% python3 -q
>>> import numpy as np
>>> np.set_printoptions(precision=1, suppress=True, linewidth=200, sign=" ")
>>> tidy = lambda a: np.round(a, 1) + 0
>>> feats = np.loadtxt("sample19.csv", delimiter=",")
>>> print(tidy(feats))
[[ 0.1  0.1  0.   0.1  0.1  0.   0.   0.   0.   0.1  0.1  0.1  0. ]
 [ 0.   0.3  0.3  0.   0.   0.   0.   0.3  0.   0.   0.   0.   0. ]
 [ 0.2  0.   0.2  0.   0.   0.   0.2  0.   0.   0.   0.   0.2  0. ]
 [ 0.   0.   0.   0.4  0.   0.   0.2  0.   0.2  0.   0.2  0.   0. ]
 [ 0.3  0.   0.   0.   0.7  0.   0.   0.   0.   0.   0.   0.   0. ]
 [ 0.   0.   0.   0.2  0.2  0.3  0.   0.   0.   0.   0.   0.2  0.2]
 [ 0.2  0.   0.   0.2  0.2  0.   0.2  0.   0.   0.   0.   0.2  0. ]
 [ 0.2  0.   0.2  0.   0.   0.   0.   0.5  0.   0.   0.   0.   0. ]
 [ 0.   0.   0.   0.3  0.   0.   0.   0.   0.3  0.   0.3  0.   0. ]
 [ 0.   0.2  0.   0.   0.   0.   0.2  0.2  0.   0.2  0.   0.   0. ]
 [ 0.   0.   0.2  0.   0.2  0.   0.   0.   0.   0.2  0.2  0.2  0. ]
 [ 0.3  0.   0.   0.   0.   0.   0.   0.   0.   0.   0.   0.7  0. ]
 [ 0.   0.1  0.   0.   0.1  0.   0.1  0.   0.1  0.   0.1  0.   0.3]]
>>> U, sv, vt = np.linalg.svd(feats)
>>> vecs = vt[:(sv > 1e-8).sum()]
>>> rng = np.random.default_rng(694)
>>> x0 = feats[9] + -3 * feats[5] + rng.integers(2) * np.eye(13)[8]
>>> print(tidy(x0))
[ 0.   0.2  0.  -0.5 -0.5 -1.   0.2  0.2  1.   0.2  0.  -0.5 -0.5]
>>> print(np.allclose(vecs.T @ vecs @ x0, x0))
False
>>> print(tidy(np.linalg.norm(x0 - vecs.T @ vecs @ x0)))
0.4
>>> print(tidy(np.diag(vecs.T @ vecs)))
[ 1.   1.   1.   0.9  1.   0.9  0.9  1.   0.9  0.8  0.6  1.   0.9]
>>> lab = rng.permutation(13)
>>> print(lab)
[  7   3   0  10   1   4  11   6   9   5   8  12   2]
>>> A2 = feats[lab][:, lab]
>>> print(tidy(np.linalg.det(A2)), tidy(np.linalg.det(feats[lab])))
0.0 0.0
>>> print(tidy(np.diag(A2)))
[ 0.5  0.4  0.1  0.2  0.3  0.7  0.7  0.2  0.2  0.3  0.3  0.3  0.2]
>>> print(tidy(np.sort(np.abs(np.linalg.eigvals(A2)))))
[ 0.   0.1  0.3  0.3  0.3  0.3  0.3  0.3  0.3  0.5  0.6  0.7  1. ]
>>> print(tidy(np.abs(np.linalg.eigvals(feats)).max()))
1.0
>>> print(tidy(np.trace(feats)))
4.6
>>> print(tidy(np.sort(np.abs(np.linalg.eigvals(feats)))))
[ 0.   0.1  0.3  0.3  0.3  0.3  0.3  0.3  0.3  0.5  0.6  0.7  1. ]
>>> rank = np.linalg.matrix_rank(feats)
>>> print(rank)
12
>>> N = np.linalg.svd(feats)[2][rank:].T
>>> print([int(np.linalg.matrix_rank(np.delete(feats, i, axis=0))) for i in range(13)])
[11, 11, 11, 12, 12, 11, 12, 11, 12, 11, 11, 12, 11]
>>> print(tidy(N[:, 0] / N[np.abs(N[:, 0]).round(6).argmax(), 0]))
[-0.1  0.1 -0.3 -0.4  0.   0.4  0.4  0.2 -0.6 -0.7  1.   0.  -0.5]
>>> print(np.linalg.matrix_rank(feats.T @ feats), np.linalg.matrix_rank(feats @ feats.T))
12 12
>>> J = np.load("mat.npy")
>>> print(tidy(J))
[[  2.2  -7.3   4.9  17.6  12.9 -18.5  11.4  17.6]
 [ -4.3 -14.5   9.9  18.6  18.2 -30.1  19.4  21.9]
 [ -8.6  -6.4   9.1   1.5   3.4 -16.9  11.8   5.9]
 [-12.5  -6.9  -3.7  -9.3   2.9   8.9  -1.5   1.1]
 [  1.2 -15.6 -16.7 -11.    2.  -17.9  21.4  18.9]
 [-12.3  -6.   10.  -17.1 -11.2 -29.4  23.2  -1.2]
 [ -4.3   7.1  -5.6  -5.   -2.7  31.6 -19.9  -8.5]
 [  2.9   0.6  -4.8   7.6   5.6  10.2  -6.2   6.5]
 [-15.6 -21.6  10.2   6.1  17.  -33.9  25.1  19.7]
 [  5.2   5.  -12.7  -7.7  -7.2  16.4  -7.2  -0.9]
 [  2.3 -10.1 -24.  -10.1   3.7  10.4   2.3  13.3]
 [ -4.    1.7   0.6  -0.8  -0.4   8.3  -4.8  -1.1]
 [ -5.4  -5.6  -7.2  -9.6  -0.7   2.4   3.5   4. ]]
>>> # null space of dimension 3
>>> rank = np.linalg.matrix_rank(J)
>>> print(rank)
5
>>> N = np.linalg.svd(J)[2][rank:].T
>>> print([int(np.linalg.matrix_rank(J[:, :j + 1])) for j in range(8)])
[1, 2, 3, 4, 5, 5, 5, 5]
>>> print(N.shape)
(8, 3)
>>> print(np.linalg.matrix_rank(J.T @ J), np.linalg.matrix_rank(J @ J.T))
5 5
>>> print(np.allclose(J @ N, 0))
True
>>> print([int(np.linalg.matrix_rank(J[:i])) for i in range(1, len(J) + 1)])
[1, 2, 3, 4, 5, 5, 5, 5, 5, 5, 5, 5, 5]
